% python3 -q
>>> import numpy as np
>>> np.set_printoptions(precision=2, suppress=True, linewidth=100, legacy="1.25")
>>> def rd(a):
...     return np.round(a, 2) + 0
... 
>>> X = np.load("sample4.npy")
>>> X
array([[ 1,  0,  0,  0,  0,  0],
       [ 3,  0,  0,  0,  0,  0],
       [-3,  0,  0,  0,  0,  0],
       [ 0,  0,  1,  0,  0,  0],
       [ 0,  0,  3,  0,  0,  0],
       [ 0,  0, -3,  0,  0,  0],
       [ 0,  0,  0,  0,  1,  0],
       [ 0,  0,  0,  0,  3,  0],
       [ 0,  0,  0,  0, -3,  0]])
>>> th = np.radians(36)
>>> R = np.eye(6)
>>> R[2, 2] = R[1, 1] = np.cos(th)
>>> R[2, 1], R[1, 2] = -np.sin(th), np.sin(th)
>>> rd(R)
array([[ 1.  ,  0.  ,  0.  ,  0.  ,  0.  ,  0.  ],
       [ 0.  ,  0.81,  0.59,  0.  ,  0.  ,  0.  ],
       [ 0.  , -0.59,  0.81,  0.  ,  0.  ,  0.  ],
       [ 0.  ,  0.  ,  0.  ,  1.  ,  0.  ,  0.  ],
       [ 0.  ,  0.  ,  0.  ,  0.  ,  1.  ,  0.  ],
       [ 0.  ,  0.  ,  0.  ,  0.  ,  0.  ,  1.  ]])
>>> B = X @ R.T
>>> rd(np.abs(B - X).max(axis=0))
array([0.  , 1.76, 0.57, 0.  , 0.  , 0.  ])
>>> f, r1 = X[2], X[6]
>>> f @ f
9
>>> f @ r1
0
>>> pr = (f @ r1) / (f @ f) * f
>>> r1 - pr
array([0., 0., 0., 0., 1., 0.])
>>> Uu, sig, Vh = np.linalg.svd(X)
>>> np.argmax(sig[:-1] / (sig[1:] + 1e-6)) + 1
3
>>> rd(sig)
array([4.36, 4.36, 4.36, 0.  , 0.  , 0.  ])
>>> B = Uu[:, :3] @ np.diag(sig[:3]) @ Vh[:3]
>>> rd(np.linalg.norm(X - B, 2)), sig[3]
(0.0, 0.0)
>>> rd(B)
array([[ 1.,  0.,  0.,  0.,  0.,  0.],
       [ 3.,  0.,  0.,  0.,  0.,  0.],
       [-3.,  0.,  0.,  0.,  0.,  0.],
       [ 0.,  0.,  1.,  0.,  0.,  0.],
       [ 0.,  0.,  3.,  0.,  0.,  0.],
       [ 0.,  0., -3.,  0.,  0.,  0.],
       [ 0.,  0.,  0.,  0.,  1.,  0.],
       [ 0.,  0.,  0.,  0.,  3.,  0.],
       [ 0.,  0.,  0.,  0., -3.,  0.]])
>>> np.linalg.matrix_rank(B)
3
>>> rd(np.linalg.norm(X - B) / np.linalg.norm(X))
0.0
>>> np.linalg.matrix_rank(X, rtol=0.05)
3
>>> X.T @ X
array([[19,  0,  0,  0,  0,  0],
       [ 0,  0,  0,  0,  0,  0],
       [ 0,  0, 19,  0,  0,  0],
       [ 0,  0,  0,  0,  0,  0],
       [ 0,  0,  0,  0, 19,  0],
       [ 0,  0,  0,  0,  0,  0]])
>>> Uu, sig, Vh = np.linalg.svd(X)
>>> evecs = Vh[:(sig > 1e-8).sum()]
>>> rng = np.random.default_rng(31691)
>>> vec = X[1] + -3 * X[4] + rng.integers(2) * np.eye(6)[3]
>>> vec
array([ 3.,  0., -9.,  1.,  0.,  0.])
>>> rd(np.linalg.norm(vec - evecs.T @ evecs @ vec))
1.0
>>> np.allclose(evecs.T @ evecs @ vec, vec)
False
>>> np.linalg.matrix_rank(np.vstack([X, vec]))
4
>>> K = np.load("test1.npy")
>>> rd(K)
array([[0.33, 0.  , 0.  , 0.  , 0.  , 0.33, 0.  , 0.  , 0.  , 0.33, 0.  ],
       [0.  , 0.2 , 0.2 , 0.  , 0.2 , 0.  , 0.  , 0.  , 0.  , 0.2 , 0.2 ],
       [0.  , 0.  , 0.33, 0.33, 0.  , 0.  , 0.33, 0.  , 0.  , 0.  , 0.  ],
       [0.  , 0.17, 0.  , 0.17, 0.  , 0.17, 0.17, 0.  , 0.17, 0.  , 0.17],
       [0.2 , 0.  , 0.  , 0.2 , 0.2 , 0.  , 0.  , 0.2 , 0.  , 0.2 , 0.  ],
       [0.25, 0.  , 0.  , 0.25, 0.  , 0.25, 0.  , 0.  , 0.  , 0.25, 0.  ],
       [0.25, 0.  , 0.  , 0.  , 0.  , 0.  , 0.25, 0.  , 0.25, 0.  , 0.25],
       [0.  , 0.2 , 0.  , 0.2 , 0.  , 0.  , 0.  , 0.2 , 0.  , 0.2 , 0.2 ],
       [0.  , 0.  , 0.25, 0.  , 0.  , 0.  , 0.  , 0.  , 0.5 , 0.  , 0.25],
       [0.2 , 0.  , 0.  , 0.2 , 0.2 , 0.  , 0.  , 0.2 , 0.  , 0.2 , 0.  ],
       [0.  , 0.2 , 0.  , 0.  , 0.  , 0.  , 0.2 , 0.  , 0.2 , 0.  , 0.4 ]])
>>> # null space of dimension 1
>>> np.linalg.cond(K) > 100
True
>>> rd(np.linalg.norm(K, 2) / np.linalg.norm(K))
0.63
>>> np.argsort(-np.linalg.norm(K, axis=0).round(6), kind="stable")[:3]
array([10,  8,  9])
>>> rk = np.linalg.matrix_rank(K)
>>> rk
10
>>> ns = np.linalg.svd(K)[2][rk:].T
>>> np.allclose(K @ ns, 0)
True
>>> [int(np.linalg.matrix_rank(K[:i])) for i in range(1, len(K) + 1)]
[1, 2, 3, 4, 5, 6, 7, 8, 9, 9, 10]
>>> [int(np.linalg.matrix_rank(K[:, :j + 1])) for j in range(11)]
[1, 2, 3, 4, 5, 6, 7, 8, 9, 10, 10]
>>> ns.shape
(11, 1)
>>> np.linalg.matrix_rank(K.T @ K), np.linalg.matrix_rank(K @ K.T)
(10, 10)
>>> Uu, sig, Vh = np.linalg.svd(K)
>>> evecs = Vh[:(sig > 1e-8).sum()]
>>> vec = K[2] + 3 * K[6] + rng.integers(2) * np.eye(11)[8]
>>> rd(vec)
array([0.75, 0.  , 0.33, 0.33, 0.  , 0.  , 1.08, 0.  , 0.75, 0.  , 0.75])
>>> np.linalg.matrix_rank(np.vstack([K, vec]))
10
>>> data = np.load("data.npy")
>>> data
array([[0, 0, 1, 1, 0, 0, 0],
       [0, 0, 0, 0, 0, 0, 1],
       [1, 0, 0, 1, 0, 0, 0],
       [1, 0, 1, 0, 0, 0, 0],
       [0, 0, 0, 0, 0, 0, 0],
       [0, 0, 0, 0, 0, 0, 0],
       [0, 1, 0, 0, 0, 0, 0]])
>>> rk = np.linalg.matrix_rank(data)
>>> rk
5
>>> ns = np.linalg.svd(data)[2][rk:].T
>>> data @ ns
array([[0., 0.],
       [0., 0.],
       [0., 0.],
       [0., 0.],
       [0., 0.],
       [0., 0.],
       [0., 0.]])
>>> [int(np.linalg.matrix_rank(data[:i])) for i in range(1, len(data) + 1)]
[1, 2, 3, 4, 4, 4, 5]
>>> [int(np.linalg.matrix_rank(np.delete(data, i, axis=0))) for i in range(7)]
[4, 4, 4, 4, 5, 5, 4]
>>> B = data + rng.integers(-2, 3, (7, 5)) @ rng.integers(-2, 3, (5, 7))
>>> B
array([[  0,  -4,   7,  -1,   7,   6,   2],
       [  0,   8,   4,   2,  -6,   2,  -1],
       [  0,   4,  -2,  -2,   0,  -3,  -3],
       [ -3,   6,  -1, -13,   4,   3,  -1],
       [  1,  -4,   2,   5,  -2,   3,   4],
       [  2,  -6,  -2,   9,  -4,  -3,   3],
       [  0,  -1,   2,   3,   0,   1,   2]])
>>> rd(np.linalg.svd(B - data, compute_uv=False))
array([21.88, 14.62, 10.62,  4.63,  1.21,  0.  ,  0.  ])
>>> B - data
array([[  0,  -4,   6,  -2,   7,   6,   2],
       [  0,   8,   4,   2,  -6,   2,  -2],
       [ -1,   4,  -2,  -3,   0,  -3,  -3],
       [ -4,   6,  -2, -13,   4,   3,  -1],
       [  1,  -4,   2,   5,  -2,   3,   4],
       [  2,  -6,  -2,   9,  -4,  -3,   3],
       [  0,  -2,   2,   3,   0,   1,   2]])
